In [1]: import numpy as np

In [2]: np.set_printoptions(precision=2, suppress=True, linewidth=120, floatmode="fixed")

In [3]: rnd = lambda a: np.round(a, 2) + 0

In [4]: rng = np.random.default_rng(30)

In [5]: data = np.eye(7, dtype=int)[rng.permutation(7)]

In [6]: data
Out[6]: 
array([[0, 0, 0, 0, 0, 1, 0],
       [0, 0, 0, 0, 1, 0, 0],
       [1, 0, 0, 0, 0, 0, 0],
       [0, 1, 0, 0, 0, 0, 0],
       [0, 0, 0, 0, 0, 0, 1],
       [0, 0, 0, 1, 0, 0, 0],
       [0, 0, 1, 0, 0, 0, 0]])

In [7]: # keeps lengths

In [8]: Y = np.array([[1, 2, 1],
   ...:     [1, 0, 2],
   ...:     [0, 0, 0],
   ...:     [2, 0, 0],
   ...:     [1, 1, 1],
   ...:     [1, 0, 2],
   ...:     [0, 2, 1]])

In [9]: Y.T @ data.T
Out[9]: 
array([[1, 1, 1, 1, 0, 2, 0],
       [0, 1, 2, 0, 2, 0, 0],
       [2, 1, 1, 2, 1, 0, 0]])

In [10]: np.vstack([data, Y.T]).shape
Out[10]: (10, 7)

In [11]: np.linalg.matrix_rank(data @ Y)
Out[11]: np.int64(3)

In [12]: A = np.load("mat.npy")

In [13]: A
Out[13]: 
array([[0, 0, 1],
       [0, 0, 2],
       [3, 3, 1],
       [0, 3, 0],
       [3, 2, 3]])

In [14]: idx = rng.permutation(3)

In [15]: Y = A[:, idx] * rng.choice([-1, 1], 3)

In [16]: Y
Out[16]: 
array([[ 0, -1,  0],
       [ 0, -2,  0],
       [ 3, -1,  3],
       [ 3,  0,  0],
       [ 2, -3,  3]])

In [17]: Uu, _, vt = np.linalg.svd(A.T @ Y)

In [18]: rnd(Uu @ vt)
Out[18]: 
array([[ 0.00,  0.00,  1.00],
       [ 1.00,  0.00,  0.00],
       [ 0.00, -1.00,  0.00]])

In [19]: idx
Out[19]: array([1, 2, 0])

In [20]: F = np.tril(np.array([[0, 0, -3, -2, -1],
    ...:     [-3, -1, 0, -3, -3],
    ...:     [3, 2, 0, 0, 0],
    ...:     [-1, -2, 0, 3, -2],
    ...:     [3, 0, 2, 0, 0]]), -1) + np.eye(5, dtype=int)

In [21]: F
Out[21]: 
array([[ 1,  0,  0,  0,  0],
       [-3,  1,  0,  0,  0],
       [ 3,  2,  1,  0,  0],
       [-1, -2,  0,  1,  0],
       [ 3,  0,  2,  0,  1]])

In [22]: rnd(np.linalg.eigvals(F))
Out[22]: array([1.00, 1.00, 1.00, 1.00, 1.00])

In [23]: rnd(np.linalg.det(2 * F)), rnd(np.linalg.det(F))
Out[23]: (np.float64(32.0), np.float64(1.0))

In [24]: J = np.loadtxt("sample12.csv", delimiter=",")

In [25]: J
Out[25]: 
array([[ 0.50, -0.40,  0.00, -0.60,  5.75,  1.20],
       [-1.30, -0.20,  1.20, -0.20, -0.53, -0.10],
       [ 0.80,  0.30,  1.80, -0.40,  0.67,  0.20],
       [-0.90,  0.10,  0.50,  0.60,  4.44,  0.90],
       [-0.10, -0.50,  1.40,  0.40, -0.75, -0.10],
       [-0.10,  1.40,  0.30, -1.00,  8.05,  1.60],
       [ 0.30, -0.30, -1.00,  0.20,  2.59,  0.50],
       [-1.00,  0.30,  0.70,  0.30,  3.25,  0.70],
       [ 0.00,  1.40, -1.60, -0.50,  4.93,  1.00],
       [-1.60, -0.10, -1.40, -0.50,  3.08,  0.50],
       [-1.20, -0.70,  0.00,  0.30,  4.68,  0.90],
       [ 1.70, -0.20, -0.60, -0.60,  0.45,  0.10],
       [ 0.30,  0.20,  0.80, -0.20,  5.55,  1.10],
       [-0.20, -0.50,  0.70,  0.20,  2.68,  0.60],
       [ 0.20,  1.70, -1.10,  0.50, -3.60, -0.70],
       [-0.50, -0.20,  0.60,  0.30,  5.55,  1.10],
       [ 0.40, -0.50,  1.50, -1.20,  1.91,  0.40],
       [ 0.70,  0.60, -1.10,  0.70, -4.32, -0.80],
       [-0.20,  0.20, -1.00,  0.20, -1.94, -0.40],
       [-1.30, -1.60,  0.70,  0.00, -4.55, -0.90],
       [ 0.10, -0.50,  0.20, -1.10, -1.88, -0.40],
       [-1.40,  1.30, -1.10, -2.00,  0.64,  0.20],
       [-1.60, -0.20,  0.90,  0.50,  4.16,  0.90],
       [ 1.00, -0.60, -0.60,  0.20,  3.48,  0.70],
       [-1.70, -0.60,  1.00, -0.90,  3.34,  0.70],
       [-0.30,  0.80, -0.10, -0.10,  3.61,  0.70],
       [ 0.70, -2.30,  0.20,  1.70,  1.17,  0.30],
       [ 0.00, -0.60,  0.00, -0.10, 12.23,  2.40],
       [ 0.40,  0.00,  1.10,  0.50,  1.15,  0.20],
       [-0.10,  0.20, -1.00, -0.20,  6.09,  1.20]])

In [26]: # column 4 dominates

In [27]: W = np.array([[-1, 0, 0, -1, -1, -3],
    ...:     [2, -3, 2, -2, 2, -3],
    ...:     [0, 0, 2, -1, -1, 2],
    ...:     [1, 0, 2, 1, 0, -3],
    ...:     [0, 2, 1, 3, 1, -2]])

In [28]: coef = np.array([2, 3, 0, 1, 0, 1])

In [29]: H = np.maximum(F @ W + coef, 0)

In [30]: (H > 0).astype(int)
Out[30]: 
array([[1, 1, 0, 0, 0, 0],
       [1, 0, 1, 1, 1, 1],
       [1, 0, 1, 0, 0, 0],
       [0, 1, 0, 1, 0, 1],
       [0, 1, 1, 0, 0, 0]])

In [31]: H
Out[31]: 
array([[1, 3, 0, 0, 0, 0],
       [7, 0, 2, 2, 5, 7],
       [3, 0, 6, 0, 0, 0],
       [0, 9, 0, 7, 0, 7],
       [0, 5, 5, 0, 0, 0]])

In [32]: cent = np.array([[-2, 5], [-3, -5], [0, -3], [-4, -3], [0, -5], [-4, 1]])

In [33]: H @ cent
Out[33]: 
array([[-11, -10],
       [-50,   5],
       [ -6,  -3],
       [-83, -59],
       [-15, -40]])

In [34]: W @ cent
Out[34]: 
array([[ 18,   0],
       [ 25,  12],
       [ -4,   4],
       [  6,  -7],
       [-10, -29]])

In [35]: proj = J @ np.linalg.solve(J.T @ J, J.T)

In [36]: rnd(np.linalg.eigvalsh(proj))
Out[36]: 
array([0.00, 0.00, 0.00, 0.00, 0.00, 0.00, 0.00, 0.00, 0.00, 0.00, 0.00, 0.00, 0.00, 0.00, 0.00, 0.00, 0.00, 0.00,
       0.00, 0.00, 0.00, 0.00, 0.00, 0.00, 1.00, 1.00, 1.00, 1.00, 1.00, 1.00])

In [37]: arr = np.load("m.npy")

In [38]: rnd(arr)
Out[38]: 
array([[-0.73, -0.05,  0.46,  0.30, -0.19,  0.33,  0.14],
       [-0.09, -0.08,  0.10, -0.62, -0.65,  0.01, -0.41],
       [-0.36,  0.06, -0.15, -0.67,  0.33, -0.01,  0.54],
       [ 0.18, -0.33,  0.20, -0.21,  0.47,  0.67, -0.32],
       [ 0.12,  0.92,  0.09, -0.06, -0.02,  0.36, -0.05],
       [-0.49,  0.18, -0.14,  0.00,  0.42, -0.34, -0.65],
       [ 0.21,  0.06,  0.83, -0.16,  0.20, -0.44,  0.04]])

In [39]: # keeps lengths

In [40]: Y = np.linalg.inv(arr)

In [41]: rnd(np.linalg.cond(arr))
Out[41]: np.float64(1.0)

In [42]: rnd(np.linalg.det(arr) * Y)
Out[42]: 
array([[-0.73, -0.09, -0.36,  0.18,  0.12, -0.49,  0.21],
       [-0.05, -0.08,  0.06, -0.33,  0.92,  0.18,  0.06],
       [ 0.46,  0.10, -0.15,  0.20,  0.09, -0.14,  0.83],
       [ 0.30, -0.62, -0.67, -0.21, -0.06,  0.00, -0.16],
       [-0.19, -0.65,  0.33,  0.47, -0.02,  0.42,  0.20],
       [ 0.33,  0.01, -0.01,  0.67,  0.36, -0.34, -0.44],
       [ 0.14, -0.41,  0.54, -0.32, -0.05, -0.65,  0.04]])

In [43]: rnd(Y)
Out[43]: 
array([[-0.73, -0.09, -0.36,  0.18,  0.12, -0.49,  0.21],
       [-0.05, -0.08,  0.06, -0.33,  0.92,  0.18,  0.06],
       [ 0.46,  0.10, -0.15,  0.20,  0.09, -0.14,  0.83],
       [ 0.30, -0.62, -0.67, -0.21, -0.06,  0.00, -0.16],
       [-0.19, -0.65,  0.33,  0.47, -0.02,  0.42,  0.20],
       [ 0.33,  0.01, -0.01,  0.67,  0.36, -0.34, -0.44],
       [ 0.14, -0.41,  0.54, -0.32, -0.05, -0.65,  0.04]])

In [44]: rnd(np.linalg.det(arr) * np.linalg.det(Y))
Out[44]: np.float64(1.0)

In [45]: rnd(np.linalg.slogdet(arr)[0])
Out[45]: np.float64(1.0)

In [46]: rnd(np.linalg.inv(Y))
Out[46]: 
array([[-0.73, -0.05,  0.46,  0.30, -0.19,  0.33,  0.14],
       [-0.09, -0.08,  0.10, -0.62, -0.65,  0.01, -0.41],
       [-0.36,  0.06, -0.15, -0.67,  0.33, -0.01,  0.54],
       [ 0.18, -0.33,  0.20, -0.21,  0.47,  0.67, -0.32],
       [ 0.12,  0.92,  0.09, -0.06, -0.02,  0.36, -0.05],
       [-0.49,  0.18, -0.14,  0.00,  0.42, -0.34, -0.65],
       [ 0.21,  0.06,  0.83, -0.16,  0.20, -0.44,  0.04]])

In [47]: Y = arr + rng.integers(-2, 3, (7, 2)) @ rng.integers(-2, 3, (2, 7))

In [48]: rnd(Y)
Out[48]: 
array([[-3.73,  2.95,  1.46,  1.30, -0.19, -2.67, -3.86],
       [-1.09,  0.92, -2.90,  1.38, -0.65, -0.99, -3.41],
       [-3.36,  3.06,  0.85,  0.33,  0.33, -3.01, -3.46],
       [ 1.18, -1.33, -0.80, -0.21,  0.47,  1.67,  0.68],
       [-2.88,  3.92,  1.09,  0.94, -0.02, -2.64, -4.05],
       [-0.49,  0.18,  1.86, -1.00,  0.42, -0.34,  0.35],
       [ 3.21, -2.94,  1.83, -2.16,  0.20,  2.56,  5.04]])

In [49]: rnd(Y - arr)
Out[49]: 
array([[-3.00,  3.00,  1.00,  1.00,  0.00, -3.00, -4.00],
       [-1.00,  1.00, -3.00,  2.00,  0.00, -1.00, -3.00],
       [-3.00,  3.00,  1.00,  1.00,  0.00, -3.00, -4.00],
       [ 1.00, -1.00, -1.00,  0.00,  0.00,  1.00,  1.00],
       [-3.00,  3.00,  1.00,  1.00,  0.00, -3.00, -4.00],
       [ 0.00,  0.00,  2.00, -1.00,  0.00,  0.00,  1.00],
       [ 3.00, -3.00,  1.00, -2.00,  0.00,  3.00,  5.00]])
